% python3 -q
>>> import numpy as np
>>> import numpy.linalg as la
>>> np.set_printoptions(precision=4, suppress=True, linewidth=100, sign=" ")
>>> J = np.load("test6.npy")
>>> J
array([[  4,   4,   4,   4],
       [  4,   8,   8,   8],
       [  4,   8,  12,  12],
       [  4,   8,  12,  16]])
>>> ev, V = la.eig(J)
>>> print(ev)
[ 33.1634   4.       1.7041   1.1325]
>>> M = np.loadtxt("layer9.csv", delimiter=",")
>>> M
array([[ 0.,  0.,  0.,  0.],
       [ 1.,  2.,  0.,  0.],
       [ 0.,  0.,  3.,  3.],
       [ 0.,  0.,  2.,  2.]])
>>> rng = np.random.default_rng(614)
>>> B = M + rng.integers(-2, 3, (4, 2)) @ rng.integers(-2, 3, (2, 4))
>>> print(B)
[[ 2. -3.  3.  3.]
 [ 3.  2.  6.  6.]
 [ 0. -1.  2.  2.]
 [-2.  4.  0.  0.]]
>>> np.round(la.svd(B - M, compute_uv=False), 4) + 0
array([ 10.8267,   4.5587,   0.    ,   0.    ])
>>> M.reshape(-1, 2)
array([[ 0.,  0.],
       [ 0.,  0.],
       [ 1.,  2.],
       [ 0.,  0.],
       [ 0.,  0.],
       [ 3.,  3.],
       [ 0.,  0.],
       [ 2.,  2.]])
>>> print(M.reshape(2, -1))
[[ 0.  0.  0.  0.  1.  2.  0.  0.]
 [ 0.  0.  3.  3.  0.  0.  2.  2.]]
>>> blk = M.reshape(4, 2, -1)
>>> print(blk[:, 0])
[[ 0.  0.]
 [ 1.  2.]
 [ 0.  0.]
 [ 0.  0.]]
>>> np.swapaxes(blk, 1, 2)[2]
array([[ 0.,  3.],
       [ 0.,  3.]])
>>> blk.transpose(1, 0, 2)
array([[[ 0.,  0.],
        [ 1.,  2.],
        [ 0.,  0.],
        [ 0.,  0.]],

       [[ 0.,  0.],
        [ 0.,  0.],
        [ 3.,  3.],
        [ 2.,  2.]]])
>>> np.einsum("ihd,jhd->hij", blk, blk).shape
(2, 4, 4)
>>> left, s, vt = la.svd(M)
>>> V = vt[:(s > 1e-8).sum()]
>>> vec = M[0] + 4 * M[3] + rng.integers(2) * np.eye(4)[1]
>>> vec
array([ 0.,  0.,  8.,  8.])
>>> np.allclose(V.T @ V @ vec, vec)
True
>>> V.T @ V
array([[ 0.2,  0.4,  0. ,  0. ],
       [ 0.4,  0.8,  0. ,  0. ],
       [ 0. ,  0. ,  0.5,  0.5],
       [ 0. ,  0. ,  0.5,  0.5]])
>>> data = np.load("case10.npy")
>>> data
array([[ 1, -1,  1],
       [ 1,  0,  0],
       [ 1,  1,  1]])
>>> vec = np.array([4, 4, 5])
>>> y = data @ vec
>>> y
array([  5,   4,  13])
>>> print(la.solve(data, y))
[ 4.  4.  5.]
>>> la.solve(data, 4 * y)
array([ 16.,  16.,  20.])
>>> la.solve(data, y + data[:, 0])
array([ 5.,  4.,  5.])
>>> f, g = data[2], data[1]
>>> f @ f
np.int64(3)
>>> f @ g
np.int64(1)
>>> pr = (f @ g) / (f @ f) * f
>>> g - pr
array([ 0.6667, -0.3333, -0.3333])
>>> la.matrix_rank(np.outer(f, g))
np.int64(1)
>>> np.outer(f, g)
array([[ 1,  0,  0],
       [ 1,  0,  0],
       [ 1,  0,  0]])
>>> round(float((g - pr) @ f), 4)
0.0
>>> theta = np.radians(15)
>>> R = np.eye(3)
>>> R[2, 2] = R[0, 0] = np.cos(theta)
>>> R[2, 0], R[0, 2] = -np.sin(theta), np.sin(theta)
>>> R
array([[ 0.9659,  0.    ,  0.2588],
       [ 0.    ,  1.    ,  0.    ],
       [-0.2588,  0.    ,  0.9659]])
>>> B = data @ R.T
>>> round(float(la.det(R)), 4), round(np.trace(R), 4)
(1.0, np.float64(2.9319))
>>> np.allclose(data @ data.T, B @ B.T)
True
>>> print(np.abs(B - data).max(axis=0))
[ 0.2247  0.      0.2929]
>>> la.svd(data, compute_uv=False), la.svd(B, compute_uv=False)
(array([ 2.1358,  1.4142,  0.6622]), array([ 2.1358,  1.4142,  0.6622]))
>>> np.allclose(la.norm(data, axis=1), la.norm(B, axis=1))
True
>>> X = np.load("block18.npy")
>>> print(X)
[[ 1  0]
 [ 0  1]]
>>> ev, V = la.eigh(X)
>>> vec = np.array([-4, 7])
>>> V * np.sqrt(ev) @ V.T
array([[ 1.,  0.],
       [ 0.,  1.]])
>>> V * np.maximum(ev, 0) @ V.T
array([[ 1.,  0.],
       [ 0.,  1.]])
>>> B = np.array([[1, 3, -3], [-8, 3, 4]])
>>> C = np.kron(B, X)
>>> round(float(la.norm(C, 2)), 4), round(float(la.norm(B, 2) * la.norm(X, 2)), 4)
(9.523, 9.523)
>>> C.shape
(4, 6)
>>> ev, V = la.eigh(X)
>>> V.T @ X @ V
array([[ 1.,  0.],
       [ 0.,  1.]])
>>> V @ np.diag(ev) @ V.T
array([[ 1.,  0.],
       [ 0.,  1.]])
>>> V.T @ V
array([[ 1.,  0.],
       [ 0.,  1.]])
>>> ev.sum(), np.trace(X)
(np.float64(2.0), np.int64(2))
>>> arr = np.load("x.npy")
>>> arr
array([[ 6, -8, 10],
       [ 3, -4,  5],
       [ 3, -4,  5],
       [ 6, -8, 10]])
>>> # rank 1
>>> q, R = la.qr(data)
>>> np.allclose(R.T @ R, data.T @ data)
True
>>> R.round(4) + 0
array([[-1.7321,  0.    , -1.1547],
       [ 0.    , -1.4142,  0.    ],
       [ 0.    ,  0.    ,  0.8165]])
>>> np.abs(np.diag(R))
array([ 1.7321,  1.4142,  0.8165])
>>> print(np.round(q @ R, 4) + 0)
[[ 1. -1.  1.]
 [ 1.  0.  0.]
 [ 1.  1.  1.]]
>>> la.matrix_rank(arr, rtol=0.1)
np.int64(1)
>>> np.argsort(-la.norm(arr, axis=0).round(6), kind="stable")[:3]
array([ 2,  1,  0])
>>> round(float(la.norm(arr, 2) / la.norm(arr)), 4)
1.0
>>> [round(float(x), 4) for x in la.svd(arr, compute_uv=False)[:3]]
[22.3607, 0.0, 0.0]
>>> la.cond(arr) > 100
np.True_
>>> w1 = np.array([[2, -2, -2], [0, 0, -1], [0, 0, 0]])
>>> b = np.array([-3, 2, -1])
>>> hid = np.maximum(arr @ w1 + b, 0)
>>> (hid > 0).astype(int)
array([[ 1,  0,  0],
       [ 1,  0,  0],
       [ 1,  0,  0],
       [ 1,  0,  0]])
>>> hid
array([[ 9,  0,  0],
       [ 3,  0,  0],
       [ 3,  0,  0],
       [ 9,  0,  0]])
>>> C = np.array([[-4, 0], [5, 1], [8, -8]])
>>> (hid @ C).round(6).argmax(axis=1)
array([ 1,  1,  1,  1])
>>> w1 @ C
array([[-34,  14],
       [ -8,   8],
       [  0,   0]])
>>> B = arr[0, 0] * arr[1:] - np.outer(arr[1:, 0], arr[0])
>>> B
array([[ 0,  0,  0],
       [ 0,  0,  0],
       [ 0,  0,  0]])
>>> arr[:, 0] / arr[0, 0]
array([ 1. ,  0.5,  0.5,  1. ])
>>> feats = np.array([[5, 0, 1, 3], [4, 5, 3, 0], [3, 0, 3, 1], [0, 2, 1, 3]]) * (rng.random((4, 4)) < 0.3)
>>> feats
array([[ 0,  0,  0,  3],
       [ 0,  0,  0,  0],
       [ 0,  0,  0,  1],
       [ 0,  0,  0,  0]])
>>> feats[:, 1] @ feats[:, 3]
np.int64(0)
>>> print(feats @ feats.T)
[[ 9  0  3  0]
 [ 0  0  0  0]
 [ 3  0  1  0]
 [ 0  0  0  0]]
>>> la.pinv(feats)
array([[ 0. ,  0. ,  0. ,  0. ],
       [ 0. ,  0. ,  0. ,  0. ],
       [ 0. ,  0. ,  0. ,  0. ],
       [ 0.3,  0. ,  0.1,  0. ]])
>>> B = np.array([[-1, -1, -2], [0, 2, 2], [1, 0, 0], [1, 3, 1]])
>>> np.einsum("ik,kj->ij", feats, B)
array([[ 3,  9,  3],
       [ 0,  0,  0],
       [ 1,  3,  1],
       [ 0,  0,  0]])
>>> np.einsum("ik,kj->ji", feats, B)
array([[ 3,  0,  1,  0],
       [ 9,  0,  3,  0],
       [ 3,  0,  1,  0]])
>>> B.T @ feats.T
array([[ 3,  0,  1,  0],
       [ 9,  0,  3,  0],
       [ 3,  0,  1,  0]])
>>> np.einsum("ij,ij->i", feats, feats)
array([ 9,  0,  1,  0])
>>> np.einsum("ij->j", feats)
array([ 0,  0,  0,  4])
>>> print(feats @ B)
[[ 3  9  3]
 [ 0  0  0]
 [ 1  3  1]
 [ 0  0  0]]
>>> C2 = J.T @ J
>>> np.diag(C2)
array([  64,  208,  368,  480])
>>> np.trace(C2), (J ** 2).sum()
(np.int64(1120), np.int64(1120))
>>> la.matrix_rank(C2)
np.int64(4)
>>> la.eigvalsh(C2)[::-1]
array([ 1099.8136,    16.    ,     2.9039,     1.2825])
>>> C2
array([[  64,  112,  144,  160],
       [ 112,  208,  272,  304],
       [ 144,  272,  368,  416],
       [ 160,  304,  416,  480]])
>>> theta = np.radians(180)
>>> R = np.eye(4)
>>> R[1, 1] = R[2, 2] = np.cos(theta)
>>> R[1, 2], R[2, 1] = -np.sin(theta), np.sin(theta)
>>> R.round(4) + 0
array([[ 1.,  0.,  0.,  0.],
       [ 0., -1.,  0.,  0.],
       [ 0.,  0., -1.,  0.],
       [ 0.,  0.,  0.,  1.]])
>>> B = J @ R.T
>>> np.allclose(la.norm(J, axis=1), la.norm(B, axis=1))
True
>>> round(la.det(R), 4), np.trace(R)
(np.float64(1.0), np.float64(0.0))
>>> la.svd(J, compute_uv=False), la.svd(B, compute_uv=False)
(array([ 33.1634,   4.    ,   1.7041,   1.1325]), array([ 33.1634,   4.    ,   1.7041,   1.1325]))
>>> left, s, vt = la.svd(feats)
>>> np.argmax(s[:-1] / (s[1:] + 1e-6)) + 1
np.int64(1)
>>> B = left[:, :1] @ np.diag(s[:1]) @ vt[:1]
>>> B
array([[ 0.,  0.,  0.,  3.],
       [ 0.,  0.,  0.,  0.],
       [ 0.,  0.,  0.,  1.],
       [ 0.,  0.,  0.,  0.]])
>>> F = np.load("dump.npy")
>>> F
array([[ 1, -1,  0, -2],
       [-2,  1, -1,  0],
       [ 0, -2,  1, -1],
       [-1,  0, -2,  1]])
>>> print(la.eigvals(F))
[-2.+0.j  4.+0.j  1.+1.j  1.-1.j]
>>> np.round(la.det(F[::-1]), 4)
np.float64(-16.0)
>>> np.round(la.det(2 * F), 4), round(la.det(F), 4)
(np.float64(-256.0), np.float64(-16.0))
>>> print(np.einsum("ij,ji->", F, F))
20
